% ipython --no-banner

In [1]: import numpy as np

In [2]: from numpy import linalg as LA

In [3]: np.set_printoptions(precision=3, suppress=True, linewidth=200, floatmode="fixed")

In [4]: def rd(a):
   ...:     return np.round(a, 3) + 0
   ...: 

In [5]: arr = np.loadtxt("m.csv", delimiter=",")

In [6]: rd(arr)
Out[6]: 
array([[ 1.765, -3.531,  0.803,  1.336, -1.246, -6.210,  5.144, -3.926],
       [-1.782,  3.564, -0.774, -1.228,  1.121,  6.206, -5.299,  3.763],
       [-1.506,  3.012,  0.375,  2.371, -2.912,  3.509, -7.502, -2.414],
       [-1.602,  3.204, -0.995, -2.096,  2.130,  6.085, -3.885,  5.012],
       [ 1.166, -2.332, -0.685, -3.145,  3.736, -2.049,  6.968,  4.018],
       [-0.931,  1.863, -1.272, -3.517,  3.840,  4.709, -0.220,  6.686],
       [-0.919,  1.838,  0.851,  3.509, -4.111,  1.090, -6.406, -4.859],
       [-1.538,  3.076,  0.338,  2.274, -2.806,  3.658, -7.529, -2.223],
       [ 1.114, -2.228,  1.236,  3.259, -3.521, -5.150,  1.104, -6.443],
       [-1.549,  3.099,  0.324,  2.237, -2.766,  3.713, -7.538, -2.152],
       [ 0.547, -1.094, -1.041, -3.860,  4.452,  0.252,  5.385,  5.799],
       [ 0.999, -1.997,  1.261,  3.430, -3.732, -4.875,  0.538, -6.609],
       [-0.530,  1.060, -1.293, -3.885,  4.318,  3.639,  1.544,  6.897],
       [-0.222,  0.443, -1.263, -4.019,  4.516,  2.741,  2.770,  6.814],
       [-0.521,  1.042, -1.292, -3.890,  4.325,  3.614,  1.581,  6.897],
       [ 0.926, -1.853,  1.273,  3.523, -3.848, -4.696,  0.197, -6.691],
       [ 1.782, -3.565,  0.047, -1.181,  1.606, -4.981,  7.436,  0.189]])

In [7]: # rank 2

In [8]: rd(LA.norm(arr, 2) / LA.norm(arr))
Out[8]: np.float64(0.754)

In [9]: print(LA.matrix_rank(arr, rtol=0.1))
2

In [10]: np.argsort(-LA.norm(arr, axis=0).round(6), kind="stable")[:3]
Out[10]: array([7, 6, 5])

In [11]: M = np.loadtxt("arr.csv", delimiter=",")

In [12]: print(M)
[[  6.000  12.000  12.000   6.000  12.000   0.000  18.000  18.000  18.000]
 [  7.000  14.000  14.000   7.000  14.000   0.000  21.000  21.000  21.000]
 [  4.000   8.000   8.000   4.000   8.000   0.000  12.000  12.000  12.000]
 [ -7.000 -14.000 -14.000  -7.000 -14.000   0.000 -21.000 -21.000 -21.000]
 [  0.000   0.000   0.000   0.000   0.000   0.000   0.000   0.000   0.000]
 [ -2.000  -4.000  -4.000  -2.000  -4.000   0.000  -6.000  -6.000  -6.000]
 [ -8.000 -16.000 -16.000  -8.000 -16.000   0.000 -24.000 -24.000 -24.000]
 [  5.000  10.000  10.000   5.000  10.000   0.000  15.000  15.000  15.000]
 [  5.000  10.000  10.000   5.000  10.000   0.000  15.000  15.000  15.000]
 [ -1.000  -2.000  -2.000  -1.000  -2.000   0.000  -3.000  -3.000  -3.000]
 [  4.000   8.000   8.000   4.000   8.000   0.000  12.000  12.000  12.000]
 [ -5.000 -10.000 -10.000  -5.000 -10.000   0.000 -15.000 -15.000 -15.000]]

In [13]: # column 2 repeats column 1

In [14]: rk = LA.matrix_rank(M)

In [15]: rk
Out[15]: np.int64(1)

In [16]: ns = LA.svd(M)[2][rk:].T

In [17]: [int(LA.matrix_rank(M[:, :j + 1])) for j in range(9)]
Out[17]: [1, 1, 1, 1, 1, 1, 1, 1, 1]

In [18]: [int(LA.matrix_rank(M[:i])) for i in range(1, len(M) + 1)]
Out[18]: [1, 1, 1, 1, 1, 1, 1, 1, 1, 1, 1, 1]

In [19]: ns.shape
Out[19]: (9, 8)

In [20]: [int(LA.matrix_rank(np.delete(M, i, axis=0))) for i in range(12)]
Out[20]: [1, 1, 1, 1, 1, 1, 1, 1, 1, 1, 1, 1]
